% python3 -q
>>> import numpy as np
>>> np.set_printoptions(precision=2, suppress=True, linewidth=100)
>>> def rnd(a):
...     return np.round(a, 2) + 0
... 
>>> F = np.array([[-2.0, -2.0, 0.0], [-2.0, -1.0, -2.0], [0.0, -2.0, -1.0]])
>>> # symmetric
>>> x = np.array([-2, 6, -7])
>>> a = np.maximum(F @ x, 0)
>>> np.maximum(F @ x, 0) - np.maximum(-F @ x, 0)
array([-8., 12., -5.])
>>> F.T @ a
array([-24., -12., -24.])
>>> np.flatnonzero(a > 1e-9)
array([1])
>>> np.maximum(F @ (3 * x), 0)
array([ 0., 36.,  0.])
>>> t3 = np.stack([F, -1 * F, F[::-1]])
>>> rnd(np.linalg.det(t3))
array([ 10., -10., -10.])
>>> np.linalg.matrix_rank(t3)
array([3, 3, 3])
>>> t3.shape
(3, 3, 3)
>>> (t3 @ F.T).shape
(3, 3, 3)
>>> q, _ = np.linalg.qr(np.array([[3.2, 0.5, -2.3, 0.7],
...     [-0.1, 0.0, -0.6, -2.5],
...     [-0.5, -1.1, -1.0, 0.6],
...     [-1.9, 0.7, 0.9, -0.8]]))
>>> feats = q[:, :3]
>>> rnd(feats)
array([[-0.85, -0.23, -0.42],
       [ 0.03,  0.  , -0.51],
       [ 0.13,  0.78, -0.53],
       [ 0.51, -0.59, -0.54]])
>>> # columns are unit length and at right angles
>>> out = np.c_[feats[:, :1] @ np.array([[2]]), np.array([1, 1, 2, 0])]
>>> rnd(out)
array([[-1.7 ,  1.  ],
       [ 0.05,  1.  ],
       [ 0.27,  2.  ],
       [ 1.01,  0.  ]])
>>> rnd(np.linalg.lstsq(feats, out[:, 0])[0])
array([2., 0., 0.])
>>> hat = feats @ np.linalg.solve(feats.T @ feats, feats.T)
>>> np.allclose(hat @ hat, hat)
True
>>> rnd(np.linalg.eigvalsh(hat))
array([0., 1., 1., 1.])
>>> rnd(hat @ feats[:, 0])
array([-0.85,  0.03,  0.13,  0.51])
>>> rnd(hat)
array([[ 0.95,  0.19, -0.07, -0.07],
       [ 0.19,  0.26,  0.27,  0.29],
       [-0.07,  0.27,  0.9 , -0.1 ],
       [-0.07,  0.29, -0.1 ,  0.89]])
>>> X = np.load("case8.npy")
>>> X
array([[  3.52, -15.43,  14.99],
       [ 10.67,  -5.58,  39.25],
       [  4.66,  24.74,  32.05],
       [ 15.99,  -8.94,  -5.48],
       [ -3.36, -33.49,  -4.26],
       [  6.83, -14.66,   7.49],
       [ 10.96,  -3.38, -25.26],
       [  8.36,   6.25,  -4.97],
       [ 26.7 , -22.83,  -0.35],
       [ 20.75,   0.3 ,  15.2 ],
       [ -3.65,  -0.85, -24.47],
       [  3.92,  20.83,  29.34],
       [ -7.01,   6.18,   9.08],
       [  4.24,  11.52, -56.28],
       [  8.23, -21.4 ,  -5.56],
       [ 11.17, -12.45, -28.45]])
>>> hat = X @ np.linalg.solve(X.T @ X, X.T)
>>> np.linalg.matrix_rank(np.eye(16) - hat)
np.int64(13)
>>> np.allclose(hat @ hat, hat)
True
>>> rnd(hat @ X[:, 1])
array([-15.43,  -5.58,  24.74,  -8.94, -33.49, -14.66,  -3.38,   6.25, -22.83,   0.3 ,  -0.85,
        20.83,   6.18,  11.52, -21.4 , -12.45])
>>> rnd(np.linalg.eigvalsh(hat))
array([0., 0., 0., 0., 0., 0., 0., 0., 0., 0., 0., 0., 0., 1., 1., 1.])
